$ python -q
>>> import numpy as np
>>> np.set_printoptions(precision=2, suppress=True, linewidth=160, legacy="1.25")
>>> def tidy(a):
...     return np.round(a, 2) + 0
... 
>>> F = np.array([[1, 0, 0, 1, 2, 0],
...     [0, 1, 0, 0, 1, 2],
...     [0, 0, 1, 0, 0, 1],
...     [1, 0, 0, 1, 0, 0],
...     [2, 1, 0, 0, 1, 0],
...     [0, 2, 1, 0, 0, 1]])
>>> x = np.array([4, 3, 1, 5, 5, 3])
>>> y = F @ x
>>> coef, lr = np.zeros(6), 1 / np.linalg.norm(F, 2) ** 2
>>> for i in range(6):
...     coef -= lr * F.T @ (F @ coef - y)
...     if i % 1 == 0: print(i, round(np.linalg.norm(F @ coef - y), 2))
... 
0 4.26
1 3.09
2 2.62
3 2.32
4 2.09
5 1.9
>>> tidy(coef)
array([4.48, 2.87, 1.  , 3.22, 5.36, 2.9 ])
>>> tidy(np.linalg.cond(F))
4.6
>>> u, r1 = F[1], F[4]
>>> u @ r1
2
>>> pr = (u @ r1) / (u @ u) * u
>>> tidy(np.linalg.norm(u + r1) ** 2 + np.linalg.norm(u - r1) ** 2)
24.0
>>> np.outer(u, r1)
array([[0, 0, 0, 0, 0, 0],
       [2, 1, 0, 0, 1, 0],
       [0, 0, 0, 0, 0, 0],
       [0, 0, 0, 0, 0, 0],
       [2, 1, 0, 0, 1, 0],
       [4, 2, 0, 0, 2, 0]])
>>> np.linalg.matrix_rank(np.outer(u, r1))
1
>>> tidy((r1 - pr) @ u)
0.0
>>> B = np.array([[0, 2], [1, 2], [2, 2], [0, 1], [1, 0], [2, 1]])
>>> np.einsum("ik,kj->ij", F, B)
array([[2, 3],
       [6, 4],
       [4, 3],
       [0, 3],
       [2, 6],
       [6, 7]])
>>> F @ B
array([[2, 3],
       [6, 4],
       [4, 3],
       [0, 3],
       [2, 6],
       [6, 7]])
>>> np.linalg.matrix_rank(F @ B)
2
>>> np.einsum("ij,ij->i", F, F)
array([6, 6, 2, 2, 6, 6])
>>> np.linalg.matrix_rank(np.vstack([F, B.T]))
6
>>> np.vstack([F, B.T]).shape
(8, 6)
>>> u = np.array([-2, 0, -2, 0, -1, -1, -2, -2, 1])
>>> rng = np.random.default_rng(7870)
>>> K = np.outer(rng.normal(size=20), u) + 0.3 * rng.normal(size=(20, 9))
>>> print(tidy(K))
[[-1.99  0.19 -2.13 -0.09 -1.36 -1.09 -1.75 -2.15  1.16]
 [-1.86 -0.02 -2.63  0.25 -0.87 -1.14 -1.78 -2.09  0.97]
 [-1.07  0.16 -0.76  0.37 -0.99 -0.63 -1.28 -1.18  0.63]
 [-2.13 -0.25 -1.78  0.3  -1.18 -0.46 -2.09 -1.36  0.79]
 [ 1.68 -0.1   1.14  0.2   0.85  0.24  1.34  1.62  0.02]
 [ 0.23  0.15  0.29 -0.07  0.21  0.24  0.75  0.13  0.03]
 [ 1.45  0.07  1.12 -0.13  1.44  0.72  1.25  1.81 -0.53]
 [-0.02 -0.56  0.31  0.01 -0.43  0.06  0.65  0.26  0.04]
 [-2.47  0.3  -2.19  0.45 -0.65 -1.39 -2.41 -2.42  2.08]
 [ 1.61 -0.09  1.73  0.3   0.63  0.8   1.42  1.19 -0.91]
 [ 0.1  -0.05 -0.14 -0.09 -0.09  0.12 -0.63  0.16  0.2 ]
 [-1.88 -0.21 -2.28  0.11 -1.49 -1.36 -2.76 -2.62  0.95]
 [ 0.56 -0.15  0.35 -0.23  0.13 -0.31 -0.46  0.09 -0.67]
 [ 2.04  0.03  2.17 -0.28  1.3   1.05  2.92  2.09 -0.93]
 [-3.41  0.43 -3.27 -0.02 -1.41 -1.9  -3.38 -2.66  1.81]
 [-0.52 -0.12 -0.38  0.33 -0.26  0.14 -0.44 -0.55  0.09]
 [ 2.29 -0.32  2.07 -0.15  0.6   1.16  2.07  1.48 -0.42]
 [ 2.12 -0.09  2.53 -0.1   0.61  1.02  2.5   1.93 -1.08]
 [ 3.74 -0.17  4.1  -0.33  1.77  1.86  4.23  3.69 -1.81]
 [ 4.18  0.43  4.56  0.09  2.22  2.81  4.21  4.61 -2.4 ]]
>>> B = np.c_[K[:, :3] @ np.array([[1, 3, -3], [-2, 3, -3], [-1, 2, -2]]), np.array([0, -2, 1, -2, -1, -3, 0, 3, 2, -2, -1, -3, -1, 1, -3, -1, 2, -1, -1, 2])]
>>> tidy(B)
array([[ -0.25,  -9.67,   9.67,   0.  ],
       [  0.81, -10.92,  10.92,  -2.  ],
       [ -0.64,  -4.25,   4.25,   1.  ],
       [  0.15, -10.72,  10.72,  -2.  ],
       [  0.73,   7.05,  -7.05,  -1.  ],
       [ -0.35,   1.72,  -1.72,  -3.  ],
       [  0.2 ,   6.81,  -6.81,   0.  ],
       [  0.79,  -1.11,   1.11,   3.  ],
       [ -0.88, -10.88,  10.88,   2.  ],
       [  0.06,   8.02,  -8.02,  -2.  ],
       [  0.34,  -0.15,   0.15,  -1.  ],
       [  0.83, -10.85,  10.85,  -3.  ],
       [  0.5 ,   1.92,  -1.92,  -1.  ],
       [ -0.19,  10.53, -10.53,   1.  ],
       [ -1.  , -15.47,  15.47,  -3.  ],
       [  0.1 ,  -2.68,   2.68,  -1.  ],
       [  0.87,  10.04, -10.04,   2.  ],
       [ -0.23,  11.16, -11.16,  -1.  ],
       [ -0.02,  18.92, -18.92,  -1.  ],
       [ -1.24,  22.95, -22.95,   2.  ]])
>>> np.linalg.matrix_rank(np.c_[K, B])
10
>>> print(np.linalg.matrix_rank(B))
3
>>> tidy(np.linalg.lstsq(K, B[:, 0])[0])
array([ 1., -2., -1.,  0.,  0.,  0.,  0.,  0.,  0.])
>>> cen = K - K.mean(axis=0)
>>> Uu, s, Vt = np.linalg.svd(cen, full_matrices=False)
>>> tidy(s)
array([20.67,  1.87,  1.75,  1.39,  1.16,  0.99,  0.93,  0.7 ,  0.62])
>>> np.abs(Vt[0]).argmax()
6
>>> np.linalg.matrix_rank(cen)
9
>>> tidy(cen.mean(axis=0))
array([0., 0., 0., 0., 0., 0., 0., 0., 0.])
>>> M = np.loadtxt("arr.csv", delimiter=",")
>>> tidy(M)
array([[-0.68,  0.82, -1.13, -1.2 , -0.1 , -1.51,  0.6 , -0.94, -1.27],
       [-0.29, -0.52,  0.58,  1.46,  2.11, -0.69,  0.51, -0.84, -0.55],
       [ 0.  ,  0.31, -0.33,  0.23,  0.33, -1.87,  0.44,  1.67,  1.46],
       [ 0.78, -1.44, -1.45, -0.94,  1.02, -0.11, -1.17, -0.58,  0.76],
       [-1.16, -1.76,  0.62, -1.31,  0.19,  0.32,  1.29,  0.78, -0.2 ],
       [ 2.52, -0.4 ,  0.56, -0.36, -0.2 , -0.49,  1.  ,  0.19, -0.84],
       [-0.19, -0.41,  0.15,  0.18,  0.1 , -0.51, -1.72,  1.52, -1.79],
       [-0.29, -1.44,  0.45,  0.83, -1.75, -1.29, -0.37, -0.99,  0.27],
       [ 0.  ,  0.62,  2.06, -1.39,  0.49, -0.66, -1.02, -0.59,  0.58]])
>>> u, r1 = M[7], M[8]
>>> u @ u
9.0
>>> u @ r1
0.0
>>> pr = (u @ r1) / (u @ u) * u
>>> (r1 - pr) @ u
0.0
>>> print(tidy(r1 - pr))
[ 0.    0.62  2.06 -1.39  0.49 -0.66 -1.02 -0.59  0.58]
>>> print(tidy(M @ M.T))
[[9. 0. 0. 0. 0. 0. 0. 0. 0.]
 [0. 9. 0. 0. 0. 0. 0. 0. 0.]
 [0. 0. 9. 0. 0. 0. 0. 0. 0.]
 [0. 0. 0. 9. 0. 0. 0. 0. 0.]
 [0. 0. 0. 0. 9. 0. 0. 0. 0.]
 [0. 0. 0. 0. 0. 9. 0. 0. 0.]
 [0. 0. 0. 0. 0. 0. 9. 0. 0.]
 [0. 0. 0. 0. 0. 0. 0. 9. 0.]
 [0. 0. 0. 0. 0. 0. 0. 0. 9.]]
>>> tidy(np.linalg.pinv(M))
array([[-0.08, -0.03,  0.  ,  0.09, -0.13,  0.28, -0.02, -0.03,  0.  ],
       [ 0.09, -0.06,  0.03, -0.16, -0.2 , -0.04, -0.05, -0.16,  0.07],
       [-0.13,  0.06, -0.04, -0.16,  0.07,  0.06,  0.02,  0.05,  0.23],
       [-0.13,  0.16,  0.03, -0.1 , -0.15, -0.04,  0.02,  0.09, -0.15],
       [-0.01,  0.23,  0.04,  0.11,  0.02, -0.02,  0.01, -0.19,  0.05],
       [-0.17, -0.08, -0.21, -0.01,  0.04, -0.05, -0.06, -0.14, -0.07],
       [ 0.07,  0.06,  0.05, -0.13,  0.14,  0.11, -0.19, -0.04, -0.11],
       [-0.1 , -0.09,  0.19, -0.06,  0.09,  0.02,  0.17, -0.11, -0.07],
       [-0.14, -0.06,  0.16,  0.08, -0.02, -0.09, -0.2 ,  0.03,  0.06]])
>>> print(tidy(np.linalg.norm(M, axis=0)))
[3. 3. 3. 3. 3. 3. 3. 3. 3.]
